$ python -q
>>> import numpy as np
>>> import numpy.linalg as la
>>> np.set_printoptions(precision=1, suppress=True, linewidth=100, floatmode="fixed")
>>> def rnd(a):
...     return np.round(a, 1) + 0
... 
>>> K = np.load("case18.npy")
>>> K
array([[ 7, -6,  2,  8, -1, -3,  9, -7],
       [ 5,  3, -1, -6,  0, -1, -3,  3],
       [ 0, -7,  9, -8,  9, -7,  4,  4],
       [ 0,  0,  9,  5, -2, -7, -4,  8],
       [ 1,  0,  0,  2, -3,  4,  3,  3],
       [ 2,  2,  4, -1, -3,  9,  6, -3],
       [-5, -8, -8, -2,  8, -3, -5, -6],
       [ 7,  7, -7,  2, -6, -9,  7,  8]])
>>> W1 = np.array([[-4, -2, -4],
...     [-3, 5, 2],
...     [-3, -4, 3],
...     [-3, 4, -1],
...     [2, 3, -2],
...     [3, 4, 2],
...     [3, -3, 3],
...     [0, 4, -2]])
>>> c = np.array([2, 9, 9])
>>> H = np.maximum(K @ W1 + c, 0)
>>> la.matrix_rank(H)
np.int64(3)
>>> H
array([[ 0,  0,  4],
       [ 0, 11,  0],
       [29,  0,  2],
       [ 0,  3,  0],
       [ 7, 25, 20],
       [18,  0, 66],
       [68,  6,  0],
       [ 0, 23,  0]])
>>> rnd((H > 0).mean(axis=0))
array([0.5, 0.6, 0.5])
>>> basis = np.array([[3, 2, 2], [0, 3, 2], [-1, -3, 3]])
>>> H @ basis
array([[  -4,  -12,   12],
       [   0,   33,   22],
       [  85,   52,   64],
       [   0,    9,    6],
       [   1,   29,  124],
       [ -12, -162,  234],
       [ 204,  154,  148],
       [   0,   69,   46]])
>>> rng = np.random.default_rng(360)
>>> labels = rng.permutation(8)
>>> labels
array([4, 6, 2, 7, 3, 1, 0, 5])
>>> A2 = K[labels][:, labels]
>>> np.diag(A2)
array([-3, -5,  9,  8,  5,  3,  7,  9])
>>> A2
array([[-3,  3,  0,  3,  2,  0,  1,  4],
       [ 8, -5, -8, -6, -2, -8, -5, -3],
       [ 9,  4,  9,  4, -8, -7,  0, -7],
       [-6,  7, -7,  8,  2,  7,  7, -9],
       [-2, -4,  9,  8,  5,  0,  0, -7],
       [ 0, -3, -1,  3, -6,  3,  5, -1],
       [-1,  9,  2, -7,  8, -6,  7, -3],
       [-3,  6,  4, -3, -1,  2,  2,  9]])
>>> x0 = np.array([-1, 0, -1, 0, 0, -1, -2, 2])
>>> y = A2 @ x0
>>> y
array([  9,  12, -25, -26, -21, -14, -15,  11])
>>> rnd(la.solve(A2, -3 * y))
array([ 3.0,  0.0,  3.0,  0.0,  0.0,  3.0,  6.0, -6.0])
>>> rnd(la.solve(A2, A2[:, 2]))
array([0.0, 0.0, 1.0, 0.0, 0.0, 0.0, 0.0, 0.0])
>>> Uu, s, Vh = la.svd(K)
>>> rnd(s)
array([23.9, 20.9, 18.5, 16.8, 13.3,  6.3,  3.7,  0.2])
>>> np.argmax(s[:-1] / (s[1:] + 1e-6)) + 1
np.int64(7)
>>> A2 = Uu[:, :7] @ np.diag(s[:7]) @ Vh[:7]
>>> la.matrix_rank(K, rtol=0.05)
np.int64(7)
>>> rnd(np.abs(K - A2).max())
np.float64(0.1)
>>> rnd(A2)
array([[ 7.0, -6.0,  2.0,  8.0, -1.0, -3.0,  9.0, -7.0],
       [ 5.0,  3.0, -1.0, -6.0,  0.0, -1.0, -3.0,  3.0],
       [ 0.0, -7.0,  9.0, -8.0,  9.0, -7.0,  4.0,  4.0],
       [ 0.0,  0.0,  9.0,  5.0, -1.9, -7.0, -4.0,  8.0],
       [ 1.0,  0.0,  0.0,  2.0, -3.0,  4.0,  3.0,  3.0],
       [ 2.0,  2.1,  4.0, -0.9, -2.9,  9.0,  6.0, -3.0],
       [-5.0, -8.0, -8.0, -2.0,  8.1, -3.0, -5.0, -6.0],
       [ 7.0,  7.0, -7.0,  2.0, -6.0, -9.0,  7.0,  8.0]])
